$ ipython --no-banner

In [1]: import numpy as np

In [2]: from numpy import linalg as LA

In [3]: np.set_printoptions(precision=1, suppress=True, linewidth=140, sign=" ")

In [4]: rd = lambda a: np.round(a, 1) + 0

In [5]: X = np.loadtxt("w.csv", delimiter=",")

In [6]: rd(X)
Out[6]: 
array([[-0.2,  0.2,  0.2,  0.4,  0.3, -0.2, -0.6,  0.1, -0.2, -0.1, -0.2, -0.1,  0.3],
       [ 0. , -0.2, -0.1,  0.2, -0.2, -0.2, -0.3, -0.5,  0.4,  0.3, -0.3, -0.3, -0.3],
       [ 0.3,  0.1, -0.6, -0.2,  0.3, -0.2,  0. ,  0.1,  0. ,  0.4,  0. ,  0.1,  0.3],
       [-0.2, -0.1, -0.3, -0.1,  0. ,  0. , -0.4, -0.4,  0. , -0.2,  0.7,  0. ,  0. ],
       [ 0. , -0.1, -0.3,  0.3, -0.5,  0.1, -0.2,  0.2,  0.3, -0.2, -0.1,  0.5,  0.2],
       [ 0. , -0.6, -0.3,  0. ,  0. , -0.3,  0. ,  0.4, -0.1, -0.3, -0.1, -0.3, -0.2],
       [ 0.1, -0.3,  0.3, -0.2, -0.3,  0.2, -0.4,  0.4, -0.1,  0.5,  0.2, -0.1,  0. ],
       [-0.2,  0.4,  0.1, -0.4, -0.1, -0.5,  0. ,  0.3,  0.5, -0.1,  0.1, -0.2,  0.1],
       [ 0.1,  0.4, -0.2, -0.1, -0.6,  0. ,  0. , -0.1, -0.5, -0.1, -0.2, -0.3,  0. ],
       [ 0.2, -0.4,  0.3, -0.2, -0.1, -0.1,  0. , -0.3,  0. , -0.3, -0.1, -0.2,  0.7],
       [ 0. ,  0.1, -0.2, -0.4,  0.2,  0.7, -0.3,  0.1,  0.2, -0.2, -0.3, -0.2,  0. ],
       [ 0.1,  0.1, -0.1,  0.5,  0. ,  0.3,  0.3,  0.1,  0.3,  0.1,  0.3, -0.5,  0.3],
       [-0.8, -0.2, -0.2,  0. , -0.1,  0.1,  0.2,  0. , -0.1,  0.3, -0.2,  0. ,  0.3]])

In [7]: w1 = np.array([[8, -9, 7],
   ...:     [0, -1, 7],
   ...:     [0, -9, -4],
   ...:     [-9, 9, -2],
   ...:     [-7, 3, -6],
   ...:     [-1, -5, 7],
   ...:     [-1, -6, -8],
   ...:     [-3, 5, -6],
   ...:     [-8, -4, -3],
   ...:     [-2, 9, 8],
   ...:     [2, 7, -2],
   ...:     [-5, 2, -1],
   ...:     [-2, -2, -4]])

In [8]: c = np.array([2, 3, 0])

In [9]: act = np.maximum(X @ w1 + c, 0)

In [10]: LA.matrix_rank(act)
Out[10]: np.int64(3)

In [11]: (act > 0).astype(int)
Out[11]: 
array([[ 0,  1,  0],
       [ 1,  1,  1],
       [ 1,  1,  1],
       [ 1,  1,  1],
       [ 0,  1,  1],
       [ 1,  1,  0],
       [ 1,  1,  1],
       [ 1,  1,  0],
       [ 1,  1,  1],
       [ 1,  0,  0],
       [ 1,  0,  1],
       [ 0,  1,  0],
       [ 0,  1,  0]])

In [12]: cent = np.array([[7, 8, -2], [9, -1, -6], [8, 7, -8]])

In [13]: w1 @ cent
Out[13]: 
array([[  31,  122,  -18],
       [  47,   50,  -50],
       [-113,  -19,   86],
       [   2,  -95,  -20],
       [ -70, -101,   44],
       [   4,   46,  -24],
       [-125,  -58,  102],
       [ -24,  -71,   24],
       [-116,  -81,   64],
       [ 131,   31, -114],
       [  61,   -5,  -30],
       [ -25,  -49,    6],
       [ -64,  -42,   48]])

In [14]: out = np.array([[4, 9, 0, 6, 7, 8, 1, 4, 0, 0, 6, 8, 7, 4],
    ...:     [5, 1, 8, 0, 9, 0, 8, 8, 0, 7, 5, 0, 8, 6],
    ...:     [0, 4, 4, 2, 4, 1, 4, 5, 0, 8, 8, 5, 0, 8],
    ...:     [2, 5, 8, 7, 1, 8, 1, 2, 5, 3, 3, 7, 8, 4],
    ...:     [5, 8, 4, 4, 7, 7, 9, 0, 1, 0, 0, 3, 6, 8],
    ...:     [8, 5, 9, 9, 0, 4, 7, 6, 6, 4, 3, 5, 5, 0],
    ...:     [1, 3, 7, 6, 1, 9, 3, 5, 6, 2, 9, 6, 2, 7],
    ...:     [2, 2, 6, 3, 8, 8, 6, 2, 8, 8, 8, 7, 8, 7],
    ...:     [7, 0, 4, 9, 1, 7, 1, 8, 4, 1, 0, 7, 1, 3],
    ...:     [2, 0, 2, 4, 5, 8, 1, 3, 2, 9, 9, 8, 6, 6]])

In [15]: J = out.T @ out

In [16]: J
Out[16]: 
array([[ 192,  138,  199,  213,  144,  205,  171,  179,  117,  116,  122,  186,  191,  148],
       [ 138,  225,  174,  198,  168,  235,  166,  123,   97,   96,  164,  208,  206,  193],
       [ 199,  174,  346,  265,  193,  287,  250,  239,  208,  232,  252,  261,  275,  259],
       [ 213,  198,  265,  328,  144,  343,  169,  222,  197,  154,  214,  316,  236,  214],
       [ 144,  168,  193,  144,  287,  237,  216,  166,   96,  210,  240,  213,  268,  270],
       [ 205,  235,  287,  343,  237,  452,  201,  218,  233,  209,  309,  389,  319,  316],
       [ 171,  166,  250,  169,  216,  201,  259,  170,  128,  183,  186,  172,  229,  232],
       [ 179,  123,  239,  222,  166,  218,  170,  247,  130,  187,  216,  225,  190,  203],
       [ 117,   97,  208,  197,   96,  233,  128,  130,  182,  137,  169,  204,  168,  150],
       [ 116,   96,  232,  154,  210,  209,  183,  187,  137,  288,  283,  228,  223,  245],
       [ 122,  164,  252,  214,  240,  309,  186,  216,  169,  283,  369,  306,  257,  303],
       [ 186,  208,  261,  316,  213,  389,  172,  225,  204,  228,  306,  370,  278,  284],
       [ 191,  206,  275,  236,  268,  319,  229,  190,  168,  223,  257,  278,  343,  265],
       [ 148,  193,  259,  214,  270,  316,  232,  203,  150,  245,  303,  284,  265,  339]])

In [17]: t = np.radians(15)

In [18]: Rm = np.eye(14)

In [19]: Rm[8, 8] = Rm[6, 6] = np.cos(t)

In [20]: Rm[8, 6], Rm[6, 8] = -np.sin(t), np.sin(t)

In [21]: out = J @ Rm.T

In [22]: rd(LA.det(Rm)), rd(np.trace(Rm))
Out[22]: (np.float64(1.0), np.float64(13.9))

In [23]: rd(np.abs(out - J).max(axis=0))
Out[23]: array([  0. ,   0. ,   0. ,   0. ,   0. ,   0. ,  53.5,   0. ,  71.8,   0. ,   0. ,   0. ,   0. ,   0. ])
